$ ipython --no-banner

In [1]: import numpy as np

In [2]: np.set_printoptions(precision=1, suppress=True, linewidth=160, legacy="1.25")

In [3]: feats = np.load("m.npy")

In [4]: feats
Out[4]: 
array([[ 3., -5.],
       [ 0., -2.]])

In [5]: vec = np.array([1, 2])

In [6]: y = feats @ vec

In [7]: y
Out[7]: array([-7., -4.])

In [8]: np.linalg.solve(feats, y + feats[:, 0])
Out[8]: array([2., 2.])

In [9]: np.linalg.solve(feats, feats[:, 1])
Out[9]: array([0., 1.])

In [10]: np.linalg.solve(feats, y)
Out[10]: array([1., 2.])

In [11]: np.round(np.linalg.solve(feats.T, feats[0]), 1) + 0
Out[11]: array([1., 0.])

In [12]: np.linalg.eigvals(feats)
Out[12]: array([ 3., -2.])

In [13]: np.poly(feats)
Out[13]: array([ 1., -1., -6.])

In [14]: round(float(np.linalg.eigvals(feats).sum().real), 1)
Out[14]: 1.0

In [15]: round(np.linalg.det(feats[::-1]), 1)
Out[15]: 6.0

In [16]: np.round(np.linalg.det(feats.T), 1)
Out[16]: -6.0

In [17]: np.einsum("ij,ji->", feats, feats)
Out[17]: 13.0

In [18]: np.round(np.linalg.det(2 * feats), 1), round(float(np.linalg.det(feats)), 1)
Out[18]: (-24.0, -6.0)

In [19]: w, evecs = np.linalg.eig(feats)

In [20]: np.sort(np.linalg.eigvals(np.linalg.inv(feats)))
Out[20]: array([-0.5,  0.3])

In [21]: feats @ evecs[:, 0] - w[0] * evecs[:, 0]
Out[21]: array([0., 0.])

In [22]: out = np.array([[2, 2, 2, 1], [2, 3, 0, 2], [0, 3, 2, 3], [0, 3, 1, 3]])

In [23]: W0 = np.triu(out, 1)

In [24]: W0
Out[24]: 
array([[0, 2, 2, 1],
       [0, 0, 0, 2],
       [0, 0, 0, 3],
       [0, 0, 0, 0]])

In [25]: # looks like rank 2

In [26]: r0 = np.array([1, 1])

In [27]: out = feats + np.outer(r0, np.eye(2)[0])

In [28]: np.round(np.linalg.det(out) / np.linalg.det(feats), 1), round(1 + np.linalg.solve(feats, r0)[0], 1)
Out[28]: (0.5, 0.5)

In [29]: print(np.linalg.matrix_rank(np.linalg.inv(out) - np.linalg.inv(feats), tol=1e-8))
1

In [30]: gram = W0.T @ W0

In [31]: np.diag(gram)
Out[31]: array([ 0,  4,  4, 14])

In [32]: print((W0 @ W0.T).shape)
(4, 4)

In [33]: np.trace(gram), (W0 ** 2).sum()
Out[33]: (22, 22)

In [34]: print(np.allclose(gram, gram.T))
True

In [35]: round(np.trace(np.linalg.pinv(W0) @ W0), 1)
Out[35]: 2.0

In [36]: np.linalg.lstsq(W0[:-1].T, W0[-1])[2]
Out[36]: 2

In [37]: left, sv, VT = np.linalg.svd(W0)

In [38]: evecs = VT[:(sv > 1e-8).sum()]

In [39]: rng = np.random.default_rng(559)

In [40]: vec = W0[2] + 4 * W0[3] + rng.integers(2) * np.eye(4)[1]

In [41]: vec
Out[41]: array([0., 0., 0., 3.])

In [42]: print(np.round(evecs.T @ evecs, 1) + 0)
[[0.  0.  0.  0. ]
 [0.  0.5 0.5 0. ]
 [0.  0.5 0.5 0. ]
 [0.  0.  0.  1. ]]

In [43]: np.allclose(evecs.T @ evecs @ vec, vec)
Out[43]: True

In [44]: np.diag(evecs.T @ evecs)
Out[44]: array([0. , 0.5, 0.5, 1. ])

In [45]: np.linalg.matrix_rank(np.vstack([W0, vec]))
Out[45]: 2

In [46]: feats @ feats
Out[46]: 
array([[ 9., -5.],
       [ 0.,  4.]])

In [47]: [int(np.linalg.matrix_rank(np.linalg.matrix_power(feats, p))) for p in range(1, 3)]
Out[47]: [2, 2]

In [48]: np.linalg.matrix_rank(feats - feats[0, 0] * np.eye(2))
Out[48]: 1

In [49]: np.sort(np.linalg.eigvals(feats))
Out[49]: array([-2.,  3.])

In [50]: print(np.prod(np.diag(feats)), round(np.linalg.det(feats), 1))
-6.0 -6.0

In [51]: F = np.load("dump.npy")

In [52]: print(F)
[[ 2  2  2 -1 -1 -1]
 [-2 -4  2  1  2 -1]
 [ 2 -4 -4 -1  2  2]
 [-1 -1 -1 -1 -1 -1]
 [ 1  2 -1  1  2 -1]
 [-1  2  2 -1  2  2]]

In [53]: out = F / np.linalg.norm(F, axis=1, keepdims=True)

In [54]: gram = out @ out.T

In [55]: gram[0]
Out[55]: array([ 1. , -0.5, -0.6, -0.3,  0.1,  0.2])

In [56]: print(gram.round(1) + 0)
[[ 1.  -0.5 -0.6 -0.3  0.1  0.2]
 [-0.5  1.   0.1  0.1 -0.3  0. ]
 [-0.6  0.1  1.   0.2  0.  -0.3]
 [-0.3  0.1  0.2  1.  -0.5 -0.6]
 [ 0.1 -0.3  0.  -0.5  1.   0.1]
 [ 0.2  0.  -0.3 -0.6  0.1  1. ]]

In [57]: idx = rng.permutation(6)

In [58]: idx
Out[58]: array([4, 3, 0, 5, 1, 2])

In [59]: out = F[idx][:, idx]

In [60]: np.sort(np.abs(np.linalg.eigvals(out)))
Out[60]: array([1.6, 2.9, 3.5, 3.5, 6.2, 6.2])

In [61]: np.allclose(out, F)
Out[61]: False

In [62]: np.diag(out)
Out[62]: array([ 2, -1,  2,  2, -4, -4])

In [63]: arr = np.load("case9.npy")

In [64]: print(arr)
[[-0.8 -1.3  3.1]
 [ 0.1 -3.6  3.6]
 [ 1.2  6.2  2.2]
 [ 2.   3.4 -1.3]
 [ 3.5  0.3 -2.3]
 [ 4.   2.3 -2.2]
 [-3.  -3.2 -3.9]
 [-1.8 -3.7 -2. ]
 [-1.1  2.8 -3.6]
 [-1.2 -3.9 -3.2]
 [-2.3  0.3  1. ]
 [ 0.8 -2.  -0.9]
 [ 0.9  1.3 -3.8]]

In [65]: vec = np.array([0, -2, 1])

In [66]: y = arr @ vec

In [67]: np.round(np.linalg.pinv(arr) @ arr, 1) + 0
Out[67]: 
array([[1., 0., 0.],
       [0., 1., 0.],
       [0., 0., 1.]])

In [68]: np.round(np.linalg.solve(arr.T @ arr, arr.T @ y), 1) + 0
Out[68]: array([ 0., -2.,  1.])

In [69]: y = y + 0.3 * rng.normal(size=13)

In [70]: y
Out[70]: array([  5.9,  10.3, -10.8,  -8.2,  -3.5,  -6.7,   2.3,   5.3,  -9.1,   5. ,   0.5,   3.2,  -7. ])

In [71]: b, *_ = np.linalg.lstsq(arr, y)

In [72]: print([round(float(np.linalg.norm(np.linalg.solve(arr.T @ arr + lam * np.eye(3), arr.T @ y))), 2) for lam in (0, 1, 10, 100)])
[2.25, 2.23, 2.04, 1.19]

In [73]: np.round(np.linalg.norm(y - arr @ b), 1)
Out[73]: 1.2

In [74]: b.round()
Out[74]: array([-0., -2.,  1.])

In [75]: idx = arr[:, 2] > np.median(arr[:, 2])

In [76]: r0 = arr[idx].mean(axis=0) - arr[~idx].mean(axis=0)

In [77]: print(((arr - arr.mean(axis=0)) @ r0 > 0).astype(int))
[1 1 1 1 0 0 0 0 0 0 1 0 0]

In [78]: hat = arr @ np.linalg.solve(arr.T @ arr, arr.T)

In [79]: np.diag(hat)
Out[79]: array([0.1, 0.3, 0.4, 0.1, 0.3, 0.3, 0.3, 0.2, 0.3, 0.2, 0.1, 0.1, 0.2])

In [80]: np.trace(hat)
Out[80]: 3.0

In [81]: np.round(np.linalg.eigvalsh(hat), 1) + 0
Out[81]: array([0., 0., 0., 0., 0., 0., 0., 0., 0., 0., 1., 1., 1.])

In [82]: hat @ arr[:, 1]
Out[82]: array([-1.3, -3.6,  6.2,  3.4,  0.3,  2.3, -3.2, -3.7,  2.8, -3.9,  0.3, -2. ,  1.3])

In [83]: np.linalg.matrix_rank(np.eye(13) - hat)
Out[83]: 10

In [84]: np.allclose(hat @ hat, hat)
Out[84]: True

In [85]: m1 = np.load("sample2.npy")

In [86]: m1
Out[86]: 
array([[1, 1, 3],
       [3, 1, 1],
       [1, 3, 1]])

In [87]: r = np.linalg.matrix_rank(W0)

In [88]: print(r)
2

In [89]: ns = np.linalg.svd(W0)[2][r:].T

In [90]: np.round(ns @ ns.T, 1) + 0
Out[90]: 
array([[ 1. ,  0. ,  0. ,  0. ],
       [ 0. ,  0.5, -0.5,  0. ],
       [ 0. , -0.5,  0.5,  0. ],
       [ 0. ,  0. ,  0. ,  0. ]])

In [91]: [int(np.linalg.matrix_rank(np.delete(W0, i, axis=0))) for i in range(4)]
Out[91]: [1, 2, 2, 2]

In [92]: np.allclose(W0 @ ns, 0)
Out[92]: True
